$ python3 -q
>>> import numpy as np
>>> import numpy.linalg as la
>>> np.set_printoptions(suppress=True, linewidth=160)
>>> rd = lambda a: np.round(a, 1) + 0
>>> K = np.load("out18.npy")
>>> print(K)
[[0 0 2 1 2 1]
 [0 0 2 1 3 0]
 [0 0 0 0 3 0]
 [0 0 0 0 2 3]
 [0 0 0 0 0 3]
 [0 0 0 0 0 0]]
>>> ang = np.radians(174)
>>> r_ = np.eye(6)
>>> r_[0, 0] = r_[5, 5] = np.cos(ang)
>>> r_[0, 5], r_[5, 0] = -np.sin(ang), np.sin(ang)
>>> print(rd(r_))
[[-1.   0.   0.   0.   0.  -0.1]
 [ 0.   1.   0.   0.   0.   0. ]
 [ 0.   0.   1.   0.   0.   0. ]
 [ 0.   0.   0.   1.   0.   0. ]
 [ 0.   0.   0.   0.   1.   0. ]
 [ 0.1  0.   0.   0.   0.  -1. ]]
>>> B = K @ r_.T
>>> print(rd(B))
[[-0.1  0.   2.   1.   2.  -1. ]
 [ 0.   0.   2.   1.   3.   0. ]
 [ 0.   0.   0.   0.   3.   0. ]
 [-0.3  0.   0.   0.   2.  -3. ]
 [-0.3  0.   0.   0.   0.  -3. ]
 [ 0.   0.   0.   0.   0.   0. ]]
>>> def softmax(z):
...     e = np.exp(z - z.max(axis=-1, keepdims=True))
...     return e / e.sum(axis=-1, keepdims=True)
... 
>>> print(rd(softmax(B[0] + 5)))
[0.  0.1 0.4 0.1 0.4 0. ]
>>> print(rd(softmax(10 * B[0])))
[0.  0.  0.5 0.  0.5 0. ]
>>> print(rd(softmax(B[0])))
[0.  0.1 0.4 0.1 0.4 0. ]
>>> att = B @ B.T / np.sqrt(6)
>>> print(rd(softmax(att)))
[[0.3 0.5 0.1 0.1 0.  0. ]
 [0.2 0.7 0.1 0.  0.  0. ]
 [0.1 0.4 0.4 0.1 0.  0. ]
 [0.1 0.  0.  0.7 0.1 0. ]
 [0.  0.  0.  0.5 0.5 0. ]
 [0.2 0.2 0.2 0.2 0.2 0.2]]
>>> print(softmax(att).round(6).argmax(axis=1))
[1 1 1 3 3 0]
>>> U, sigma, vt = la.svd(K)
>>> print(np.argmax(sigma[:-1] / (sigma[1:] + 1e-6)) + 1)
3
>>> print(rd(sigma))
[6.  3.9 2.  0.  0.  0. ]
>>> B = U[:, :3] @ np.diag(sigma[:3]) @ vt[:3]
>>> print(la.matrix_rank(K, rtol=0.05))
3
>>> print(rd(la.norm(K - B, 2)), rd(sigma[3]))
0.0 0.0
>>> print(rd(la.norm(K - B) / la.norm(K)))
0.0
>>> print(la.matrix_rank(K - K[0, 0] * np.eye(6)))
3
>>> print(rd(np.sort(la.eigvals(K))))
[0. 0. 0. 0. 0. 0.]
>>> print([int(la.matrix_rank(la.matrix_power(K, p))) for p in range(1, 7)])
[3, 2, 1, 0, 0, 0]
>>> print(K @ K)
[[ 0  0  0  0  8  9]
 [ 0  0  0  0  8 12]
 [ 0  0  0  0  0  9]
 [ 0  0  0  0  0  6]
 [ 0  0  0  0  0  0]
 [ 0  0  0  0  0  0]]
>>> X = np.load("m.npy")
>>> print(X)
[[  2   4  -7   2]
 [ -9   0   8  -6]
 [  1   6   9   7]
 [  4  -8   1  -3]
 [ 11   4 -15   8]]
>>> U, sigma, vt = la.svd(X)
>>> print(np.argmax(sigma[:-1] / (sigma[1:] + 1e-6)) + 1)
3
>>> B = U[:, :3] @ np.diag(sigma[:3]) @ vt[:3]
>>> print(rd(la.norm(X - B, 2)), rd(sigma[3]))
0.9 0.9
>>> print(rd(np.abs(X - B).max()))
0.4
>>> arr = np.loadtxt("test5.csv", delimiter=",")
>>> print(arr)
[[0. 1. 0. 0. 0. 0. 0.]
 [1. 0. 0. 0. 0. 0. 0.]
 [0. 0. 0. 0. 0. 0. 1.]
 [0. 0. 0. 1. 0. 0. 0.]
 [0. 0. 0. 0. 0. 1. 0.]
 [0. 0. 1. 0. 0. 0. 0.]
 [0. 0. 0. 0. 1. 0. 0.]]
>>> x = np.array([1, 1, 0, 3, 1, 1, 1])
>>> print(arr * x)
[[0. 1. 0. 0. 0. 0. 0.]
 [1. 0. 0. 0. 0. 0. 0.]
 [0. 0. 0. 0. 0. 0. 1.]
 [0. 0. 0. 3. 0. 0. 0.]
 [0. 0. 0. 0. 0. 1. 0.]
 [0. 0. 0. 0. 0. 0. 0.]
 [0. 0. 0. 0. 1. 0. 0.]]
>>> print(arr @ np.eye(7)[0])
[0. 1. 0. 0. 0. 0. 0.]
>>> print(np.sign((arr @ x).round(6)))
[1. 1. 1. 1. 1. 0. 1.]
>>> print(np.einsum("ij,j->i", arr, x))
[1. 1. 1. 3. 1. 0. 1.]
>>> print(arr @ x)
[1. 1. 1. 3. 1. 0. 1.]
>>> print(arr @ np.ones(7))
[1. 1. 1. 1. 1. 1. 1.]
>>> print(arr @ (2 * x))
[2. 2. 2. 6. 2. 0. 2.]
>>> print(rd(np.sort(np.abs(la.eigvals(arr)))[::-1]))
[1. 1. 1. 1. 1. 1. 1.]
>>> print(arr @ np.ones(7))
[1. 1. 1. 1. 1. 1. 1.]
>>> p = np.eye(7)[3]
>>> for _ in range(4):
...     p = p @ arr
...     print(p.round(1))
... 
[0. 0. 0. 1. 0. 0. 0.]
[0. 0. 0. 1. 0. 0. 0.]
[0. 0. 0. 1. 0. 0. 0.]
[0. 0. 0. 1. 0. 0. 0.]
>>> x = np.array([4, 4, 2, 0, 1, 1, 0])
>>> h = np.maximum(arr @ x, 0)
>>> print(h)
[4. 4. 0. 0. 1. 2. 1.]
>>> print(arr * (h > 1e-9)[:, None])
[[0. 1. 0. 0. 0. 0. 0.]
 [1. 0. 0. 0. 0. 0. 0.]
 [0. 0. 0. 0. 0. 0. 0.]
 [0. 0. 0. 0. 0. 0. 0.]
 [0. 0. 0. 0. 0. 1. 0.]
 [0. 0. 1. 0. 0. 0. 0.]
 [0. 0. 0. 0. 1. 0. 0.]]
>>> print(arr.T @ h)
[4. 4. 2. 0. 1. 1. 0.]
>>> print(np.maximum(arr @ x, 0) - np.maximum(-arr @ x, 0))
[4. 4. 0. 0. 1. 2. 1.]
>>> print(np.count_nonzero(arr))
7
>>> print(arr - arr[0])
[[ 0.  0.  0.  0.  0.  0.  0.]
 [ 1. -1.  0.  0.  0.  0.  0.]
 [ 0. -1.  0.  0.  0.  0.  1.]
 [ 0. -1.  0.  1.  0.  0.  0.]
 [ 0. -1.  0.  0.  0.  1.  0.]
 [ 0. -1.  1.  0.  0.  0.  0.]
 [ 0. -1.  0.  0.  1.  0.  0.]]
>>> print(arr.shape)
(7, 7)
>>> print(rd(la.norm(arr)))
2.6
>>> print(np.abs(arr).max())
1.0
>>> print(arr[:, 2] @ arr[:, 6])
0.0
>>> print(arr @ arr.T)
[[1. 0. 0. 0. 0. 0. 0.]
 [0. 1. 0. 0. 0. 0. 0.]
 [0. 0. 1. 0. 0. 0. 0.]
 [0. 0. 0. 1. 0. 0. 0.]
 [0. 0. 0. 0. 1. 0. 0.]
 [0. 0. 0. 0. 0. 1. 0.]
 [0. 0. 0. 0. 0. 0. 1.]]
>>> print(rd(la.svd(arr, compute_uv=False)))
[1. 1. 1. 1. 1. 1. 1.]
>>> m1 = np.load("layer9.npy")
>>> print(rd(m1))
[[ 0.   0.  -0.2]
 [ 0.   0.1  0.2]
 [-0.2  0.2  0.9]]
>>> U, sigma, vt = la.svd(m1)
>>> V = vt[:(sigma > 1e-8).sum()]
>>> rng = np.random.default_rng(11972)
>>> x = m1[1] + -3 * m1[2] + rng.integers(2) * np.eye(3)[0]
>>> print(rd(x))
[ 0.5 -0.7 -2.5]
>>> print(rd(V.T @ V))
[[ 0.   0.  -0.2]
 [ 0.   0.1  0.2]
 [-0.2  0.2  0.9]]
>>> print(rd(np.diag(V.T @ V)))
[0.  0.1 0.9]
>>> mat = np.loadtxt("case6.csv", delimiter=",")
>>> print(mat)
[[ 1.2  2.   0.  -0.3]
 [ 1.4  1.3 -1.4  2.8]
 [ 0.   2.   1.8 -3.5]
 [ 0.4 -0.6 -1.2  2.5]
 [ 1.5  0.5  1.2 -2.3]
 [ 0.9 -0.3  1.1 -1.7]
 [ 0.8  1.1  0.2 -0.3]
 [ 1.   0.  -0.2 -0.1]
 [ 0.1  0.9  0.7 -1.3]
 [ 0.   1.1 -0.2  0.6]
 [-0.7 -1.   0.6 -1.2]
 [ 0.6 -1.   0.5 -0.6]
 [-0.6 -0.1  1.7 -3.8]
 [ 0.3 -1.  -0.4  0.6]
 [ 0.3  1.3 -0.8  1.2]
 [-0.6  1.4  0.9 -2.1]
 [-0.8 -0.1 -0.5  1. ]
 [ 0.3 -0.4  0.4 -0.8]
 [ 0.1 -0.4  0.2  0. ]
 [-0.6  0.1 -0.8  1.7]
 [-0.5  0.3  1.3 -2.4]
 [-1.  -0.4  0.9 -1.6]
 [-0.9 -0.9 -1.4  2.8]
 [-0.8 -0.9  0.5 -0.8]
 [ 0.3  0.4 -1.5  3.5]]
>>> t3 = np.stack([mat, -1 * mat, mat[::-1]])
>>> print(rd(la.norm(t3, axis=(1, 2))))
[12.3 12.3 12.3]
>>> print(la.matrix_rank(t3.reshape(3, -1)))
2
>>> print(t3.sum(axis=0))
[[ 0.3  0.4 -1.5  3.5]
 [-0.8 -0.9  0.5 -0.8]
 [-0.9 -0.9 -1.4  2.8]
 [-1.  -0.4  0.9 -1.6]
 [-0.5  0.3  1.3 -2.4]
 [-0.6  0.1 -0.8  1.7]
 [ 0.1 -0.4  0.2  0. ]
 [ 0.3 -0.4  0.4 -0.8]
 [-0.8 -0.1 -0.5  1. ]
 [-0.6  1.4  0.9 -2.1]
 [ 0.3  1.3 -0.8  1.2]
 [ 0.3 -1.  -0.4  0.6]
 [-0.6 -0.1  1.7 -3.8]
 [ 0.6 -1.   0.5 -0.6]
 [-0.7 -1.   0.6 -1.2]
 [ 0.   1.1 -0.2  0.6]
 [ 0.1  0.9  0.7 -1.3]
 [ 1.   0.  -0.2 -0.1]
 [ 0.8  1.1  0.2 -0.3]
 [ 0.9 -0.3  1.1 -1.7]
 [ 1.5  0.5  1.2 -2.3]
 [ 0.4 -0.6 -1.2  2.5]
 [ 0.   2.   1.8 -3.5]
 [ 1.4  1.3 -1.4  2.8]
 [ 1.2  2.   0.  -0.3]]
>>> D = la.norm(mat[:, None] - mat[None], axis=-1)
>>> print(rd(la.norm(mat - mat.mean(axis=0), axis=1)))
[2.1 3.8 4.1 3.2 2.7 2.  1.1 1.  1.4 1.3 1.8 1.4 4.  1.6 2.  2.4 1.7 0.9 0.7 2.3 2.5 2.  3.7 1.6 4.1]
>>> print(rd(D[:5, :5]))
[[0.  3.5 3.9 4.1 2.8]
 [3.5 0.  7.2 2.2 5.8]
 [3.9 7.2 0.  7.2 2.5]
 [4.1 2.2 7.2 0.  5.6]
 [2.8 5.8 2.5 5.6 0. ]]
>>> print(D.shape)
(25, 25)
>>> M = np.loadtxt("run6.csv", delimiter=",")
>>> print(M)
[[-2.3  0.  -1.6 -0.8]
 [-2.6  0.  -1.7 -0.9]
 [-1.2  0.  -0.7 -0.3]
 [-3.1  0.  -2.2 -1.2]
 [-0.4  0.1 -0.4 -0.2]
 [ 2.4 -0.1  1.7  1. ]
 [-1.4  0.  -0.9 -0.6]
 [ 3.9 -0.1  2.6  1.4]
 [ 0.8  0.   0.6  0.2]
 [ 0.8  0.1  0.4  0.3]
 [-0.8 -0.1 -0.5 -0.2]
 [-1.7 -0.2 -1.1 -0.5]
 [ 1.5  0.   0.9  0.4]
 [ 2.8  0.1  1.8  0.9]
 [ 0.2  0.2  0.4  0.1]
 [-0.4 -0.2 -0.3 -0.1]
 [-3.4  0.1 -2.3 -1.2]
 [-5.1  0.3 -3.6 -1.7]
 [-2.8  0.1 -2.  -1.2]
 [ 2.9  0.1  2.   0.9]
 [-1.8  0.  -1.2 -0.7]
 [ 2.3  0.   1.6  0.6]
 [-0.7 -0.2 -0.4 -0.4]]
>>> print(np.argsort(-la.norm(M, axis=0).round(6), kind="stable")[:3])
[0 2 3]
>>> print(la.cond(M) > 100)
False
>>> print([round(float(x), 1) for x in la.svd(M, compute_uv=False)[:3]])
[14.0, 0.6, 0.5]
>>> print(rd(np.abs(la.svd(M)[2][-1])))
[0.5 0.2 0.8 0.1]
>>> C2 = np.cov(M, rowvar=False)
>>> print(np.argsort(-M.std(axis=0).round(6), kind="stable"))
[0 2 3 1]
>>> print(C2.shape)
(4, 4)
>>> print(rd(M.std(axis=0)))
[2.3 0.1 1.6 0.8]
>>> print(rd(la.eigvalsh(C2)[::-1]))
[8.6 0.  0.  0. ]
>>> print(rd(C2))
[[ 5.4 -0.1  3.7  1.9]
 [-0.1  0.   0.   0. ]
 [ 3.7  0.   2.5  1.3]
 [ 1.9  0.   1.3  0.7]]
>>> Z = M[[17, 1]].astype(float)
>>> for _ in range(7):
...     lab = la.norm(M[:, None] - Z, axis=-1).argmin(axis=1)
...     Z = np.array([M[lab == j].mean(axis=0) for j in range(2)])
... 
>>> print(lab)
[0 0 0 0 0 1 0 1 1 1 0 0 1 1 1 0 0 0 0 1 0 1 0]
>>> print(np.bincount(lab))
[14  9]
>>> Ac = M - M.mean(axis=0)
>>> U, sigma, vt = la.svd(Ac, full_matrices=False)
>>> print((np.sign(U[:, 0]) == np.sign(U[0, 0])).astype(int))
[1 1 1 1 1 0 1 0 0 0 1 1 0 0 0 0 1 1 1 0 1 0 1]
>>> print(np.searchsorted(np.cumsum(sigma ** 2) / (sigma ** 2).sum(), 0.9) + 1)
1
>>> print(rd(Ac.mean(axis=0)))
[0. 0. 0. 0.]
>>> print(rd(np.abs(vt[-1])))
[0.5 0.2 0.8 0.1]
>>> print(rd(sigma ** 2 / (sigma ** 2).sum()))
[1. 0. 0. 0.]
>>> data = np.load("w.npy")
>>> print(data)
[[2 0 7]
 [3 1 8]
 [2 0 7]
 [2 0 7]]
>>> B = np.array([[2, 2, 0], [1, 1, 0]])
>>> Z = np.kron(B, data)
>>> print(Z)
[[ 4  0 14  4  0 14  0  0  0]
 [ 6  2 16  6  2 16  0  0  0]
 [ 4  0 14  4  0 14  0  0  0]
 [ 4  0 14  4  0 14  0  0  0]
 [ 2  0  7  2  0  7  0  0  0]
 [ 3  1  8  3  1  8  0  0  0]
 [ 2  0  7  2  0  7  0  0  0]
 [ 2  0  7  2  0  7  0  0  0]]
>>> print(rd(la.norm(Z, 2)), rd(la.norm(B, 2) * la.norm(data, 2)))
48.2 48.2
>>> print(la.matrix_rank(Z))
2
>>> print(Z.shape)
(8, 9)
